In [1]: import numpy as np

In [2]: np.set_printoptions(suppress=True, linewidth=200)

In [3]: rd = lambda a: np.round(a, 2) + 0

In [4]: arr = np.abs(np.array([[-3, -1, 2, -2, -1],
   ...:     [2, 2, 3, 2, -1],
   ...:     [1, -2, -3, 0, -3],
   ...:     [-2, 0, 1, 2, -1],
   ...:     [0, 0, 2, 0, 0]])) + np.eye(5)

In [5]: arr = arr / arr.sum(axis=1, keepdims=True)

In [6]: rd(arr)
Out[6]: 
array([[0.4 , 0.1 , 0.2 , 0.2 , 0.1 ],
       [0.18, 0.27, 0.27, 0.18, 0.09],
       [0.1 , 0.2 , 0.4 , 0.  , 0.3 ],
       [0.29, 0.  , 0.14, 0.43, 0.14],
       [0.  , 0.  , 0.67, 0.  , 0.33]])

In [7]: f = np.array([3, 0])

In [8]: rd(np.array([np.convolve(row, f, "same") for row in arr]))
Out[8]: 
array([[1.2 , 0.3 , 0.6 , 0.6 , 0.3 ],
       [0.55, 0.82, 0.82, 0.55, 0.27],
       [0.3 , 0.6 , 1.2 , 0.  , 0.9 ],
       [0.86, 0.  , 0.43, 1.29, 0.43],
       [0.  , 0.  , 2.  , 0.  , 1.  ]])

In [9]: rd(np.polyval(f, arr[3]))
Out[9]: array([0.86, 0.  , 0.43, 1.29, 0.43])

In [10]: rd(np.correlate(arr[3], arr[1], "full"))
Out[10]: array([0.03, 0.05, 0.09, 0.14, 0.18, 0.18, 0.18, 0.12, 0.03])

In [11]: rd(np.sort(np.abs(np.linalg.eigvals(arr)))[::-1])
Out[11]: array([1.  , 0.53, 0.24, 0.19, 0.12])

In [12]: pr = np.eye(5)[2]

In [13]: for _ in range(3):
    ...:     pr = pr @ arr
    ...:     print(pr.round(2))
    ...: 
[0.1 0.2 0.4 0.  0.3]
[0.12 0.14 0.43 0.06 0.25]
[0.13 0.14 0.41 0.07 0.25]

In [14]: m1 = np.loadtxt("a.csv", delimiter=",")

In [15]: m1
Out[15]: 
array([[21., 16.,  6., 11., 13., 17., 10., 17., 14., 19., 11.],
       [16., 26.,  9.,  8., 17., 21., 12., 15., 12., 20., 11.],
       [ 6.,  9., 31.,  3., 20., 16., 18., 23., 26., 18., 28.],
       [11.,  8.,  3., 11.,  9.,  5., 10., 11., 10., 10.,  6.],
       [13., 17., 20.,  9., 30., 22., 19., 24., 24., 20., 26.],
       [17., 21., 16.,  5., 22., 30., 10., 24., 18., 24., 24.],
       [10., 12., 18., 10., 19., 10., 19., 19., 21., 16., 18.],
       [17., 15., 23., 11., 24., 24., 19., 37., 29., 31., 34.],
       [14., 12., 26., 10., 24., 18., 21., 29., 29., 24., 29.],
       [19., 20., 18., 10., 20., 24., 16., 31., 24., 33., 25.],
       [11., 11., 28.,  6., 26., 24., 18., 34., 29., 25., 37.]])

In [16]: # equal to its transpose

In [17]: rk = np.linalg.matrix_rank(m1)

In [18]: rk
Out[18]: np.int64(8)

In [19]: null = np.linalg.svd(m1)[2][rk:].T

In [20]: rd(null @ null.T)
Out[20]: 
array([[ 0.07, -0.01,  0.1 ,  0.03,  0.07, -0.08, -0.04,  0.01, -0.19,  0.04,  0.04],
       [-0.01,  0.13, -0.01,  0.03,  0.03, -0.13, -0.24, -0.02,  0.18, -0.03,  0.04],
       [ 0.1 , -0.01,  0.19,  0.02,  0.14, -0.14, -0.1 ,  0.13, -0.27,  0.01, -0.05],
       [ 0.03,  0.03,  0.02,  0.06,  0.02, -0.09, -0.08, -0.12, -0.05,  0.06,  0.15],
       [ 0.07,  0.03,  0.14,  0.02,  0.12, -0.13, -0.15,  0.12, -0.14, -0.01, -0.06],
       [-0.08, -0.13, -0.14, -0.09, -0.13,  0.27,  0.33,  0.01,  0.07, -0.03, -0.11],
       [-0.04, -0.24, -0.1 , -0.08, -0.15,  0.33,  0.53, -0.06, -0.17,  0.05, -0.04],
       [ 0.01, -0.02,  0.13, -0.12,  0.12,  0.01, -0.06,  0.44, -0.03, -0.16, -0.41],
       [-0.19,  0.18, -0.27, -0.05, -0.14,  0.07, -0.17, -0.03,  0.67, -0.14, -0.05],
       [ 0.04, -0.03,  0.01,  0.06, -0.01, -0.03,  0.05, -0.16, -0.14,  0.09,  0.17],
       [ 0.04,  0.04, -0.05,  0.15, -0.06, -0.11, -0.04, -0.41, -0.05,  0.17,  0.42]])

In [21]: [int(np.linalg.matrix_rank(m1[:i])) for i in range(1, len(m1) + 1)]
Out[21]: [1, 2, 3, 4, 5, 6, 7, 8, 8, 8, 8]

In [22]: [int(np.linalg.matrix_rank(m1[:, :j + 1])) for j in range(11)]
Out[22]: [1, 2, 3, 4, 5, 6, 7, 8, 8, 8, 8]

In [23]: mat = 0.9 ** np.abs(np.subtract.outer(np.arange(4), np.arange(4)))

In [24]: rd(mat)
Out[24]: 
array([[1.  , 0.9 , 0.81, 0.73],
       [0.9 , 1.  , 0.9 , 0.81],
       [0.81, 0.9 , 1.  , 0.9 ],
       [0.73, 0.81, 0.9 , 1.  ]])

In [25]: # equal to its transpose

In [26]: q = mat.astype(float).copy()

In [27]: for j in range(4):
    ...:     q[:, j] -= q[:, :j] @ (q[:, :j].T @ q[:, j])
    ...:     q[:, j] /= np.linalg.norm(q[:, j])
    ...: 

In [28]: rd(q.T @ q)
Out[28]: 
array([[1., 0., 0., 0.],
       [0., 1., 0., 0.],
       [0., 0., 1., 0.],
       [0., 0., 0., 1.]])

In [29]: rd(q)
Out[29]: 
array([[ 0.58, -0.82,  0.  ,  0.  ],
       [ 0.52,  0.37, -0.77,  0.  ],
       [ 0.47,  0.33,  0.47, -0.67],
       [ 0.42,  0.3 ,  0.43,  0.74]])

In [30]: rd(np.linalg.eigvals(mat).sum().real)
Out[30]: np.float64(4.0)

In [31]: F = np.loadtxt("mat.csv", delimiter=",")

In [32]: F
Out[32]: 
array([[-3.,  0.,  0.,  0.,  0.,  0.,  0.,  0.,  0.,  0.],
       [-3., -1.,  0.,  0.,  0.,  0.,  0.,  0.,  0.,  0.],
       [ 3., -2.,  3.,  0.,  0.,  0.,  0.,  0.,  0.,  0.],
       [ 0.,  1.,  0., -2.,  0.,  0.,  0.,  0.,  0.,  0.],
       [ 1., -2., -2., -3., -2.,  0.,  0.,  0.,  0.,  0.],
       [ 1.,  2.,  3., -1., -2.,  2.,  0.,  0.,  0.,  0.],
       [ 1., -2., -1.,  2.,  1.,  3.,  1.,  0.,  0.,  0.],
       [ 1.,  2.,  2.,  2., -3., -1.,  1.,  2.,  0.,  0.],
       [ 0.,  2., -1., -2.,  0.,  3.,  1., -1., -2.,  0.],
       [ 0.,  0.,  3.,  2.,  0.,  2., -2.,  0.,  2.,  1.]])

In [33]: ang = np.radians(180)

In [34]: R = np.eye(10)

In [35]: R[9, 9] = R[2, 2] = np.cos(ang)

In [36]: R[9, 2], R[2, 9] = -np.sin(ang), np.sin(ang)

In [37]: rd(R)
Out[37]: 
array([[ 1.,  0.,  0.,  0.,  0.,  0.,  0.,  0.,  0.,  0.],
       [ 0.,  1.,  0.,  0.,  0.,  0.,  0.,  0.,  0.,  0.],
       [ 0.,  0., -1.,  0.,  0.,  0.,  0.,  0.,  0.,  0.],
       [ 0.,  0.,  0.,  1.,  0.,  0.,  0.,  0.,  0.,  0.],
       [ 0.,  0.,  0.,  0.,  1.,  0.,  0.,  0.,  0.,  0.],
       [ 0.,  0.,  0.,  0.,  0.,  1.,  0.,  0.,  0.,  0.],
       [ 0.,  0.,  0.,  0.,  0.,  0.,  1.,  0.,  0.,  0.],
       [ 0.,  0.,  0.,  0.,  0.,  0.,  0.,  1.,  0.,  0.],
       [ 0.,  0.,  0.,  0.,  0.,  0.,  0.,  0.,  1.,  0.],
       [ 0.,  0.,  0.,  0.,  0.,  0.,  0.,  0.,  0., -1.]])

In [38]: out = F @ R.T

In [39]: np.allclose(F @ F.T, out @ out.T)
Out[39]: True

In [40]: rd(np.linalg.det(R)), np.trace(R)
Out[40]: (np.float64(1.0), np.float64(6.0))

In [41]: rd(np.linalg.det(F))
Out[41]: np.float64(-288.0)

In [42]: (F + F.T) / 2
Out[42]: 
array([[-3. , -1.5,  1.5,  0. ,  0.5,  0.5,  0.5,  0.5,  0. ,  0. ],
       [-1.5, -1. , -1. ,  0.5, -1. ,  1. , -1. ,  1. ,  1. ,  0. ],
       [ 1.5, -1. ,  3. ,  0. , -1. ,  1.5, -0.5,  1. , -0.5,  1.5],
       [ 0. ,  0.5,  0. , -2. , -1.5, -0.5,  1. ,  1. , -1. ,  1. ],
       [ 0.5, -1. , -1. , -1.5, -2. , -1. ,  0.5, -1.5,  0. ,  0. ],
       [ 0.5,  1. ,  1.5, -0.5, -1. ,  2. ,  1.5, -0.5,  1.5,  1. ],
       [ 0.5, -1. , -0.5,  1. ,  0.5,  1.5,  1. ,  0.5,  0.5, -1. ],
       [ 0.5,  1. ,  1. ,  1. , -1.5, -0.5,  0.5,  2. , -0.5,  0. ],
       [ 0. ,  1. , -0.5, -1. ,  0. ,  1.5,  0.5, -0.5, -2. ,  1. ],
       [ 0. ,  0. ,  1.5,  1. ,  0. ,  1. , -1. ,  0. ,  1. ,  1. ]])

In [43]: rd(np.linalg.matrix_power(F, 3))
Out[43]: 
array([[-27.,   0.,   0.,   0.,   0.,   0.,   0.,   0.,   0.,   0.],
       [-39.,  -1.,   0.,   0.,   0.,   0.,   0.,   0.,   0.,   0.],
       [ 21., -14.,  27.,   0.,   0.,   0.,   0.,   0.,   0.,   0.],
       [ 18.,   7.,   0.,  -8.,   0.,   0.,   0.,   0.,   0.,   0.],
       [ -8.,   1., -14., -36.,  -8.,   0.,   0.,   0.,   0.,   0.],
       [ 64., -23.,  69., -16.,  -8.,   8.,   0.,   0.,   0.,   0.],
       [-27.,   8.,  49.,  30.,  -3.,  21.,   1.,   0.,   0.,   0.],
       [ 51., -20.,  32., -18., -13.,   3.,   7.,   8.,   0.,   0.],
       [ 45.,  23.,  29., -20.,  -6.,  14.,   2.,  -4.,  -8.,   0.],
       [ -1., -36.,  87.,  34.,   4.,   4.,  -8.,  -2.,   6.,   1.]])

In [44]: rd(np.abs(np.linalg.eigvals(F)).max())
Out[44]: np.float64(3.0)

In [45]: np.allclose(F @ F.T, F.T @ F)
Out[45]: False

In [46]: np.allclose(F, F.T)
Out[46]: False

In [47]: F @ F
Out[47]: 
array([[  9.,   0.,   0.,   0.,   0.,   0.,   0.,   0.,   0.,   0.],
       [ 12.,   1.,   0.,   0.,   0.,   0.,   0.,   0.,   0.,   0.],
       [  6.,  -4.,   9.,   0.,   0.,   0.,   0.,   0.,   0.,   0.],
       [ -3.,  -3.,   0.,   4.,   0.,   0.,   0.,   0.,   0.,   0.],
       [ -5.,   7.,  -2.,  12.,   4.,   0.,   0.,   0.,   0.,   0.],
       [  0.,  -1.,  19.,   6.,   0.,   4.,   0.,   0.,   0.,   0.],
       [  5.,   8.,   3.,  -8.,  -7.,   9.,   1.,   0.,   0.,   0.],
       [ -4.,   2.,  12.,  12.,   3.,  -1.,   3.,   4.,   0.,   0.],
       [ -6.,  -4.,   5.,   5.,  -2.,   4.,  -2.,   0.,   4.,   0.],
       [  9.,   8.,  18., -12.,  -6.,   6.,  -2.,  -2.,  -2.,   1.]])

In [48]: A = np.load("x.npy")

In [49]: A
Out[49]: 
array([[ 2,  2,  2,  2,  2,  2],
       [ 0,  1,  0,  1,  0,  1],
       [ 0, -1,  0, -1,  0, -1],
       [ 2,  2,  2,  2,  2,  2],
       [ 0,  1,  0,  1,  0,  1],
       [ 0, -1,  0, -1,  0, -1]])

In [50]: # null space of dimension 4

In [51]: rk = np.linalg.matrix_rank(A)

In [52]: rk
Out[52]: np.int64(2)

In [53]: null = np.linalg.svd(A)[2][rk:].T

In [54]: [int(np.linalg.matrix_rank(np.delete(A, i, axis=0))) for i in range(6)]
Out[54]: [2, 2, 2, 2, 2, 2]

In [55]: [int(np.linalg.matrix_rank(A[:, :j + 1])) for j in range(6)]
Out[55]: [1, 2, 2, 2, 2, 2]

In [56]: [int(np.linalg.matrix_rank(A[:i])) for i in range(1, len(A) + 1)]
Out[56]: [1, 2, 2, 2, 2, 2]

In [57]: rd(A @ null)
Out[57]: 
array([[0., 0., 0., 0.],
       [0., 0., 0., 0.],
       [0., 0., 0., 0.],
       [0., 0., 0., 0.],
       [0., 0., 0., 0.],
       [0., 0., 0., 0.]])

In [58]: np.linalg.lstsq(A[:-1].T, A[-1])[2]
Out[58]: np.int32(2)

In [59]: rd(A @ np.linalg.pinv(A) @ A)
Out[59]: 
array([[ 2.,  2.,  2.,  2.,  2.,  2.],
       [ 0.,  1.,  0.,  1.,  0.,  1.],
       [ 0., -1.,  0., -1.,  0., -1.],
       [ 2.,  2.,  2.,  2.,  2.,  2.],
       [ 0.,  1.,  0.,  1.,  0.,  1.],
       [ 0., -1.,  0., -1.,  0., -1.]])

In [60]: feats = np.loadtxt("case16.csv", delimiter=",")

In [61]: feats
Out[61]: 
array([[ 0.,  5.,  0.,  0.,  0.,  0.,  0.,  0.,  0.,  0.],
       [ 5.,  2.,  5.,  0.,  0.,  0.,  0.,  0.,  0.,  0.],
       [ 0.,  5.,  1.,  5.,  0.,  0.,  0.,  0.,  0.,  0.],
       [ 0.,  0.,  5.,  5.,  5.,  0.,  0.,  0.,  0.,  0.],
       [ 0.,  0.,  0.,  5.,  3.,  5.,  0.,  0.,  0.,  0.],
       [ 0.,  0.,  0.,  0.,  5., -5.,  5.,  0.,  0.,  0.],
       [ 0.,  0.,  0.,  0.,  0.,  5.,  1.,  5.,  0.,  0.],
       [ 0.,  0.,  0.,  0.,  0.,  0.,  5., -2.,  5.,  0.],
       [ 0.,  0.,  0.,  0.,  0.,  0.,  0.,  5., -2.,  5.],
       [ 0.,  0.,  0.,  0.,  0.,  0.,  0.,  0.,  5.,  2.]])

In [62]: # symmetric

In [63]: f = np.array([2, 2, -3, 1, 3, -2, 3, 1, 3, 1])

In [64]: out = feats + np.outer(f, np.eye(10)[9])

In [65]: np.linalg.matrix_rank(np.linalg.inv(out) - np.linalg.inv(feats), tol=1e-8)
Out[65]: np.int64(1)

In [66]: rng = np.random.default_rng(3084)

In [67]: data = np.eye(7, dtype=int)[rng.permutation(7)] * np.array([1, 2, 2, 2, 2, 1, 0])

In [68]: data
Out[68]: 
array([[1, 0, 0, 0, 0, 0, 0],
       [0, 0, 0, 2, 0, 0, 0],
       [0, 0, 0, 0, 0, 1, 0],
       [0, 0, 2, 0, 0, 0, 0],
       [0, 0, 0, 0, 2, 0, 0],
       [0, 0, 0, 0, 0, 0, 0],
       [0, 2, 0, 0, 0, 0, 0]])

In [69]: rd(np.linalg.svd(data, compute_uv=False))
Out[69]: array([2., 2., 2., 2., 1., 1., 0.])

In [70]: data.T @ data
Out[70]: 
array([[1, 0, 0, 0, 0, 0, 0],
       [0, 4, 0, 0, 0, 0, 0],
       [0, 0, 4, 0, 0, 0, 0],
       [0, 0, 0, 4, 0, 0, 0],
       [0, 0, 0, 0, 4, 0, 0],
       [0, 0, 0, 0, 0, 1, 0],
       [0, 0, 0, 0, 0, 0, 0]])
